In [1]: import numpy as np

In [2]: from numpy import linalg as LA

In [3]: np.set_printoptions(precision=2, suppress=True, linewidth=120, legacy="1.25")

In [4]: rng = np.random.default_rng(2672)

In [5]: th = np.sort(rng.uniform(-2, 2, 23))

In [6]: K = np.c_[th, th ** 2, th ** 3] @ np.array([[5, -2, -5], [-6, 1, 0], [8, -8, 6]])

In [7]: K
Out[7]: 
array([[-85.59,  61.93, -31.42],
       [-79.74,  57.22, -28.38],
       [-52.19,  35.48, -14.71],
       [-39.98,  26.16,  -9.14],
       [-30.95,  19.47,  -5.35],
       [-26.73,  16.42,  -3.71],
       [-21.55,  12.76,  -1.84],
       [-17.11,   9.72,  -0.42],
       [-15.31,   8.52,   0.09],
       [-10.77,   5.6 ,   1.17],
       [ -4.88,   2.19,   1.75],
       [ -1.92,   0.76,   1.22],
       [ -0.74,   0.28,   0.62],
       [ -0.5 ,   0.19,   0.44],
       [  1.17,  -0.72,  -1.33],
       [  2.89,  -3.05,  -1.61],
       [  3.06,  -3.3 ,  -1.54],
       [ 13.6 , -18.04,   6.4 ],
       [ 16.11, -21.36,   8.53],
       [ 19.42, -25.71,  11.39],
       [ 22.62, -29.84,  14.15],
       [ 43.09, -55.53,  31.99],
       [ 46.76, -60.03,  35.18]])

In [8]: D = LA.norm(K[:, None] - K[None], axis=-1)

In [9]: LA.matrix_rank(D ** 2)
Out[9]: 5

In [10]: D[:5, :5]
Out[10]: 
array([[ 0.  ,  8.1 , 45.76, 62.09, 73.94],
       [ 8.1 ,  0.  , 37.66, 53.99, 65.84],
       [45.76, 37.66,  0.  , 16.33, 28.2 ],
       [62.09, 53.99, 16.33,  0.  , 11.86],
       [73.94, 65.84, 28.2 , 11.86,  0.  ]])

In [11]: D.mean(axis=1).argmax()
Out[11]: 0

In [12]: hat = K @ LA.solve(K.T @ K, K.T)

In [13]: np.allclose(hat @ hat, hat)
Out[13]: True

In [14]: np.round(LA.eigvalsh(hat), 2) + 0
Out[14]: array([0., 0., 0., 0., 0., 0., 0., 0., 0., 0., 0., 0., 0., 0., 0., 0., 0., 0., 0., 0., 1., 1., 1.])

In [15]: B = K / np.sqrt((K ** 2).mean(axis=1, keepdims=True))

In [16]: print(LA.matrix_rank(B) == LA.matrix_rank(K))
True

In [17]: B = np.c_[K[:, :1] @ np.array([[-1]]), np.array([-2, 1, 2, 2, 1, 1, 1, -1, -1, 2, -2, 1, 2, -1, 1, 1, 2, 1, 1, -2, -1, 1, 0])]

In [18]: B
Out[18]: 
array([[ 85.59,  -2.  ],
       [ 79.74,   1.  ],
       [ 52.19,   2.  ],
       [ 39.98,   2.  ],
       [ 30.95,   1.  ],
       [ 26.73,   1.  ],
       [ 21.55,   1.  ],
       [ 17.11,  -1.  ],
       [ 15.31,  -1.  ],
       [ 10.77,   2.  ],
       [  4.88,  -2.  ],
       [  1.92,   1.  ],
       [  0.74,   2.  ],
       [  0.5 ,  -1.  ],
       [ -1.17,   1.  ],
       [ -2.89,   1.  ],
       [ -3.06,   2.  ],
       [-13.6 ,   1.  ],
       [-16.11,   1.  ],
       [-19.42,  -2.  ],
       [-22.62,  -1.  ],
       [-43.09,   1.  ],
       [-46.76,   0.  ]])

In [19]: LA.matrix_rank(B)
Out[19]: 2

In [20]: np.round(LA.norm(B - K @ LA.lstsq(K, B)[0], axis=0), 2) + 0
Out[20]: array([0.  , 6.65])

In [21]: np.round(LA.lstsq(K, B[:, 0])[0], 2) + 0
Out[21]: array([-1.,  0.,  0.])

In [22]: hat = B @ LA.solve(B.T @ B, B.T)

In [23]: np.diag(hat)
Out[23]: 
array([0.41, 0.25, 0.17, 0.13, 0.05, 0.04, 0.04, 0.04, 0.03, 0.09, 0.09, 0.02, 0.09, 0.02, 0.02, 0.02, 0.09, 0.03,
       0.04, 0.09, 0.04, 0.1 , 0.08])

In [24]: print(LA.matrix_rank(np.eye(23) - hat))
21

In [25]: np.round(LA.eigvalsh(hat), 2) + 0
Out[25]: array([0., 0., 0., 0., 0., 0., 0., 0., 0., 0., 0., 0., 0., 0., 0., 0., 0., 0., 0., 0., 0., 1., 1.])

In [26]: B = np.array([[1, 1], [1, -1]])

In [27]: F = np.kron(B, np.kron(B, B))[rng.permutation(8)][:4]

In [28]: F
Out[28]: 
array([[ 1,  1,  1,  1, -1, -1, -1, -1],
       [ 1, -1, -1,  1,  1, -1, -1,  1],
       [ 1,  1,  1,  1,  1,  1,  1,  1],
       [ 1, -1,  1, -1, -1,  1, -1,  1]])

In [29]: B = F / LA.norm(F, axis=1, keepdims=True)

In [30]: cov = B @ B.T

In [31]: np.argwhere(np.triu(np.abs(cov) > 0.95, 1))
Out[31]: array([], shape=(0, 2), dtype=int64)

In [32]: np.degrees(np.arccos(np.clip(cov[3, 1], -1, 1)))
Out[32]: 90.0

In [33]: print((cov - 2 * np.eye(4)).round(6).argmax(axis=1))
[1 0 0 0]

In [34]: cov.round(2) + 0
Out[34]: 
array([[1., 0., 0., 0.],
       [0., 1., 0., 0.],
       [0., 0., 1., 0.],
       [0., 0., 0., 1.]])

In [35]: data = np.loadtxt("m.csv", delimiter=",")

In [36]: data
Out[36]: 
array([[-2.14,  0.25, -9.77],
       [-3.57,  2.1 ,  9.1 ],
       [-0.47, -0.46, -9.98],
       [ 6.72, -2.36,  7.02],
       [-9.04,  3.91,  1.72],
       [ 8.44, -3.27,  4.25],
       [-3.25,  1.98,  9.25],
       [-3.47,  0.84, -9.34],
       [ 5.18, -2.71, -8.11],
       [ 9.19, -3.8 ,  1.02],
       [-2.62,  1.73,  9.49],
       [ 4.47, -2.45, -8.6 ],
       [ 0.22, -0.75, -9.97],
       [-1.18,  1.15,  9.86],
       [ 4.96, -1.52,  8.55],
       [ 5.74, -2.92, -7.65],
       [ 8.99, -3.62,  2.46],
       [-8.75,  3.45, -3.41],
       [-8.87,  3.53, -2.97],
       [ 7.85, -2.94,  5.45],
       [-9.14,  3.91,  1.07],
       [ 2.49, -0.41,  9.68],
       [ 4.5 , -1.31,  8.83],
       [-3.04,  1.89,  9.34],
       [ 9.21, -3.83,  0.65]])

In [37]: LA.cond(data) > 100
Out[37]: True

In [38]: round(float(LA.norm(data, 2) / LA.norm(data)), 2)
Out[38]: 0.75

In [39]: np.argsort(-LA.norm(data, axis=0).round(6), kind="stable")[:3]
Out[39]: array([2, 0, 1])

In [40]: rank = LA.matrix_rank(data)

In [41]: rank
Out[41]: 2

In [42]: null = LA.svd(data)[2][rank:].T

In [43]: [int(LA.matrix_rank(data[:i])) for i in range(1, len(data) + 1)]
Out[43]: [1, 2, 2, 2, 2, 2, 2, 2, 2, 2, 2, 2, 2, 2, 2, 2, 2, 2, 2, 2, 2, 2, 2, 2, 2]

In [44]: np.allclose(data @ null, 0)
Out[44]: True

In [45]: np.round(null @ null.T, 2) + 0
Out[45]: 
array([[ 0.15,  0.36, -0.02],
       [ 0.36,  0.85, -0.06],
       [-0.02, -0.06,  0.  ]])

In [46]: null[:, 0] / null[np.abs(null[:, 0]).round(6).argmax(), 0]
Out[46]: array([ 0.42,  1.  , -0.07])

In [47]: print([int(LA.matrix_rank(data[:, :j + 1])) for j in range(3)])
[1, 2, 2]

In [48]: np.unique(data.round(6), axis=0).shape
Out[48]: (25, 3)

In [49]: round(np.trace(LA.pinv(data) @ data), 2)
Out[49]: 2.0

In [50]: np.abs(np.diag(LA.qr(data)[1])) > 1e-9
Out[50]: array([ True,  True, False])

In [51]: data @ LA.pinv(data) @ data
Out[51]: 
array([[-2.14,  0.25, -9.77],
       [-3.57,  2.1 ,  9.1 ],
       [-0.47, -0.46, -9.98],
       [ 6.72, -2.36,  7.02],
       [-9.04,  3.91,  1.72],
       [ 8.44, -3.27,  4.25],
       [-3.25,  1.98,  9.25],
       [-3.47,  0.84, -9.34],
       [ 5.18, -2.71, -8.11],
       [ 9.19, -3.8 ,  1.02],
       [-2.62,  1.73,  9.49],
       [ 4.47, -2.45, -8.6 ],
       [ 0.22, -0.75, -9.97],
       [-1.18,  1.15,  9.86],
       [ 4.96, -1.52,  8.55],
       [ 5.74, -2.92, -7.65],
       [ 8.99, -3.62,  2.46],
       [-8.75,  3.45, -3.41],
       [-8.87,  3.53, -2.97],
       [ 7.85, -2.94,  5.45],
       [-9.14,  3.91,  1.07],
       [ 2.49, -0.41,  9.68],
       [ 4.5 , -1.31,  8.83],
       [-3.04,  1.89,  9.34],
       [ 9.21, -3.83,  0.65]])

In [52]: Ac = data - data.mean(axis=0)

In [53]: evecs = LA.svd(Ac)[2][:2]

In [54]: B = Ac - Ac @ evecs.T @ evecs

In [55]: round(float(LA.norm(B) / LA.norm(Ac)), 2)
Out[55]: 0.0

In [56]: (Ac @ evecs.T).std(axis=0)
Out[56]: array([7.43, 6.53])

In [57]: LA.norm(B, axis=1).round(6).argmax()
Out[57]: 0

In [58]: np.diag(evecs.T @ evecs)
Out[58]: array([0.85, 0.15, 1.  ])

In [59]: np.round(LA.norm(data[0], 1), 2), round(LA.norm(data[0], np.inf), 2)
Out[59]: (12.15, 9.77)

In [60]: LA.norm(data, axis=1).argmax()
Out[60]: 10

In [61]: print(round(float(LA.norm(data, 2)), 2))
37.69

In [62]: m1 = np.load("layer5.npy")

In [63]: m1
Out[63]: 
array([[ 6.23,  8.05, -7.39],
       [ 8.53,  9.57, -6.24],
       [ 8.27,  8.72, -6.37],
       [ 3.3 ,  8.33, -8.85],
       [ 7.81,  6.98, -6.6 ],
       [ 7.8 , 10.27, -6.6 ],
       [ 4.93, 10.8 , -8.03],
       [ 3.68,  9.11, -8.66],
       [ 2.02,  9.97, -9.49],
       [ 8.21,  9.3 , -6.4 ],
       [ 8.69, 10.22, -6.15],
       [ 4.78,  7.57, -8.11],
       [ 6.66,  9.09, -7.17],
       [ 4.16,  8.86, -8.42],
       [ 2.87,  9.56, -9.07],
       [ 7.33, 10.75, -6.83],
       [ 4.17,  8.14, -8.41],
       [ 5.83,  8.6 , -7.59],
       [ 2.7 ,  8.13, -9.15],
       [ 9.61,  9.11, -5.69],
       [ 2.34,  9.43, -9.33],
       [ 5.94, 10.08, -7.53],
       [ 1.06,  8.85, -9.97],
       [ 7.4 , 10.91, -6.8 ],
       [ 4.45,  7.32, -8.27]])

In [64]: B = np.c_[m1[:, :1] @ np.array([[-3]]), np.array([8, 6, -8, 5, 7, -5, -2, 3, 8, -5, -5, 4, 0, 8, 6, 3, 7, -7, 4, -4, -6, -4, -5, 8, -9])]

In [65]: B
Out[65]: 
array([[-18.69,   8.  ],
       [-25.59,   6.  ],
       [-24.81,  -8.  ],
       [ -9.9 ,   5.  ],
       [-23.43,   7.  ],
       [-23.4 ,  -5.  ],
       [-14.79,  -2.  ],
       [-11.04,   3.  ],
       [ -6.06,   8.  ],
       [-24.63,  -5.  ],
       [-26.07,  -5.  ],
       [-14.34,   4.  ],
       [-19.98,   0.  ],
       [-12.48,   8.  ],
       [ -8.61,   6.  ],
       [-21.99,   3.  ],
       [-12.51,   7.  ],
       [-17.49,  -7.  ],
       [ -8.1 ,   4.  ],
       [-28.83,  -4.  ],
       [ -7.02,  -6.  ],
       [-17.82,  -4.  ],
       [ -3.18,  -5.  ],
       [-22.2 ,   8.  ],
       [-13.35,  -9.  ]])

In [66]: np.round(LA.norm(B - m1 @ LA.lstsq(m1, B)[0], axis=0), 2) + 0
Out[66]: array([ 0.  , 28.69])

In [67]: LA.matrix_rank(np.c_[m1, B])
Out[67]: 4

In [68]: np.round(LA.lstsq(m1, B[:, 0])[0], 2) + 0
Out[68]: array([-3.,  0.,  0.])

In [69]: X = np.load("mat.npy")

In [70]: X
Out[70]: 
array([[10.13, -0.7 ,  3.33],
       [10.07, -0.35,  3.11],
       [-6.81, -1.81, -4.05],
       [-6.69, -2.27, -3.42],
       [ 9.53, -0.81,  3.76],
       [11.29, -0.4 ,  5.63],
       [ 9.18,  0.37,  3.77],
       [10.25, -0.85,  4.3 ],
       [-6.95, -2.55, -3.42],
       [-6.51, -2.33, -4.14],
       [ 9.03, -1.33,  3.48],
       [ 7.78, -0.45,  4.25],
       [-7.12, -1.31, -2.33],
       [ 8.03,  0.73,  5.79],
       [-6.49, -3.08, -5.3 ],
       [ 9.28, -0.49,  4.45],
       [-5.21, -2.36, -3.98],
       [10.26,  0.53,  5.11],
       [-6.67, -1.61, -3.3 ],
       [ 9.45, -1.41,  4.29],
       [-5.17, -2.18, -3.62],
       [ 9.75,  0.44,  2.93],
       [-5.73, -2.48, -1.52],
       [-4.61, -2.4 , -3.83]])

In [71]: Ac = (X - X.mean(axis=0)) / X.std(axis=0)

In [72]: Ac.std(axis=0)
Out[72]: array([1., 1., 1.])

In [73]: beta = LA.lstsq(np.delete(Ac, 2, axis=1), Ac[:, 2])[0]

In [74]: np.abs(beta).argmax()
Out[74]: 0

In [75]: lab = X[:, 0] > np.median(X[:, 0])

In [76]: r0 = X[lab].mean(axis=0) - X[~lab].mean(axis=0)

In [77]: print(np.argsort(-np.abs(r0).round(6), kind="stable"))
[0 2 1]

In [78]: ((X - X.mean(axis=0)) @ r0 > 0).astype(int)
Out[78]: array([1, 1, 0, 0, 1, 1, 1, 1, 0, 0, 1, 1, 0, 1, 0, 1, 0, 1, 0, 1, 0, 1, 0, 0])

In [79]: lab.astype(int)
Out[79]: array([1, 1, 0, 0, 1, 1, 1, 1, 0, 0, 1, 0, 0, 1, 0, 1, 0, 1, 0, 1, 0, 1, 0, 0])

In [80]: M = np.load("data.npy")

In [81]: M
Out[81]: 
array([[39.79, 71.82, 11.58],
       [40.75, 71.4 ,  9.24],
       [40.21, 68.96,  8.68],
       [40.37, 70.12,  8.98],
       [39.5 , 70.75, 10.56],
       [40.49, 70.23, 10.39],
       [40.93, 71.02, 10.08],
       [40.83, 69.86,  8.99],
       [39.49, 70.18, 11.02],
       [40.44, 70.03, 10.65],
       [38.95, 70.66,  9.3 ],
       [40.11, 71.05,  9.48],
       [40.1 , 69.34,  8.37],
       [41.27, 69.38, 12.04],
       [41.4 , 68.44,  9.12],
       [38.55, 69.67,  9.32],
       [39.79, 70.69,  9.7 ],
       [38.21, 69.35,  9.3 ],
       [39.54, 70.88, 10.17]])

In [82]: x = np.array([-1, -2, 0])

In [83]: target = M @ x

In [84]: np.round(LA.solve(M.T @ M, M.T @ target), 2) + 0
Out[84]: array([-1., -2.,  0.])

In [85]: target = target + 0.3 * rng.normal(size=19)

In [86]: target
Out[86]: 
array([-183.34, -183.6 , -178.38, -180.23, -180.76, -180.82, -182.64, -180.66, -179.5 , -180.63, -180.08, -182.38,
       -178.98, -180.11, -178.23, -177.78, -181.38, -176.59, -181.22])

In [87]: beta, *_ = LA.lstsq(M, target)

In [88]: [round(float(LA.norm(LA.solve(M.T @ M + lam * np.eye(3), M.T @ target))), 2) for lam in (0, 1, 10, 100)]
Out[88]: [2.24, 2.24, 2.22, 2.21]

In [89]: beta
Out[89]: array([-1.07, -1.97,  0.04])

In [90]: Ac = M - M.mean(axis=0)

In [91]: evecs = LA.svd(Ac)[2][:1]

In [92]: B = Ac - Ac @ evecs.T @ evecs

In [93]: round(LA.norm(B) / LA.norm(Ac), 2)
Out[93]: 0.72

In [94]: [round(float(x), 2) for x in LA.svd(M, compute_uv=False)[:3]]
Out[94]: [354.89, 4.13, 3.79]

In [95]: round(float(LA.norm(M, 2) / LA.norm(M)), 2)
Out[95]: 1.0

In [96]: np.argsort(-LA.norm(M, axis=0).round(6), kind="stable")[:3]
Out[96]: array([1, 0, 2])

In [97]: w1 = np.array([[2, -1, 2, -2], [-5, -3, -1, 1], [-5, 1, 5, 2]])

In [98]: beta = np.array([3, 0, 2, 3])

In [99]: act = np.maximum(M @ w1 + beta, 0)

In [100]: LA.matrix_rank(act)
Out[100]: 2

In [101]: print((act > 0).mean(axis=0))
[0. 0. 1. 1.]

In [102]: print((act > 0).astype(int))
[[0 0 1 1]
 [0 0 1 1]
 [0 0 1 1]
 [0 0 1 1]
 [0 0 1 1]
 [0 0 1 1]
 [0 0 1 1]
 [0 0 1 1]
 [0 0 1 1]
 [0 0 1 1]
 [0 0 1 1]
 [0 0 1 1]
 [0 0 1 1]
 [0 0 1 1]
 [0 0 1 1]
 [0 0 1 1]
 [0 0 1 1]
 [0 0 1 1]
 [0 0 1 1]]

In [103]: cent = np.array([[-3, 2, 3], [-6, -7, -8], [-2, 7, 0], [-8, 6, 9]])

In [104]: w1 @ cent
Out[104]: 
array([[ 12,  13,  -4],
       [ 27,  10,  18],
       [-17,  30,  -5]])
